$ python -q
>>> import numpy as np
>>> from numpy import linalg as LA
>>> np.set_printoptions(precision=2, suppress=True, linewidth=160)
>>> def rnd(a):
...     return np.round(a, 2) + 0
... 
>>> J = np.load("run0.npy")
>>> J
array([[ 1,  0,  0,  0,  0,  0,  0,  0,  0],
       [-1,  1,  0,  0,  0,  0,  0,  0,  0],
       [ 0, -2,  1,  0,  0,  0,  0,  0,  0],
       [ 1, -1,  0,  1,  0,  0,  0,  0,  0],
       [ 0,  1,  1,  2,  1,  0,  0,  0,  0],
       [-1,  1,  2,  1, -1,  1,  0,  0,  0],
       [ 1, -1,  2,  0,  1,  0,  1,  0,  0],
       [-1,  0, -1,  0,  0,  1,  0,  1,  0],
       [-2, -1, -2,  0,  0,  0, -1,  0,  1]])
>>> # triangular, det is the product of the diagonal
>>> np.prod(np.diag(J)), rnd(LA.det(J))
(np.int64(1), np.float64(1.0))
>>> [int(LA.matrix_rank(LA.matrix_power(J, p))) for p in range(1, 10)]
[9, 9, 9, 9, 9, 9, 9, 9, 9]
>>> rnd(np.sort(np.abs(LA.eigvals(J))))
array([1., 1., 1., 1., 1., 1., 1., 1., 1.])
>>> LA.matrix_power(J, 3)
array([[  1,   0,   0,   0,   0,   0,   0,   0,   0],
       [ -3,   1,   0,   0,   0,   0,   0,   0,   0],
       [  6,  -6,   1,   0,   0,   0,   0,   0,   0],
       [  6,  -3,   0,   1,   0,   0,   0,   0,   0],
       [  7,  -9,   3,   6,   1,   0,   0,   0,   0],
       [  1, -11,   3,  -3,  -3,   1,   0,   0,   0],
       [ 11, -16,   9,   6,   3,   0,   1,   0,   0],
       [ -8,   3,   2,   1,  -3,   3,   0,   1,   0],
       [-11,  15, -13,  -2,  -3,   0,  -3,   0,   1]])
>>> np.allclose(J, J.T)
False
>>> rnd(np.abs(LA.eigvals(J)).max())
np.float64(1.0)
>>> gram = J.T @ J
>>> rnd(LA.eigvalsh(gram)[::-1])
array([21.04, 12.96,  6.82,  4.66,  2.2 ,  2.01,  0.23,  0.07,  0.  ])
>>> (J @ J.T).shape
(9, 9)
>>> rnd(LA.svd(J, compute_uv=False) ** 2)
array([21.04, 12.96,  6.82,  4.66,  2.2 ,  2.01,  0.23,  0.07,  0.  ])
>>> np.trace(gram), (J ** 2).sum()
(np.int64(50), np.int64(50))
>>> A2 = J / LA.norm(J, axis=1, keepdims=True)
>>> gram = A2 @ A2.T
>>> rnd(gram[0])
array([ 1.  , -0.71,  0.  ,  0.58,  0.  , -0.33,  0.35, -0.5 , -0.6 ])
>>> rnd(LA.norm(A2, axis=1))
array([1., 1., 1., 1., 1., 1., 1., 1., 1.])
>>> (np.abs(gram) > 0.9).astype(int)
array([[1, 0, 0, 0, 0, 0, 0, 0, 0],
       [0, 1, 0, 0, 0, 0, 0, 0, 0],
       [0, 0, 1, 0, 0, 0, 0, 0, 0],
       [0, 0, 0, 1, 0, 0, 0, 0, 0],
       [0, 0, 0, 0, 1, 0, 0, 0, 0],
       [0, 0, 0, 0, 0, 1, 0, 0, 0],
       [0, 0, 0, 0, 0, 0, 1, 0, 0],
       [0, 0, 0, 0, 0, 0, 0, 1, 0],
       [0, 0, 0, 0, 0, 0, 0, 0, 1]])
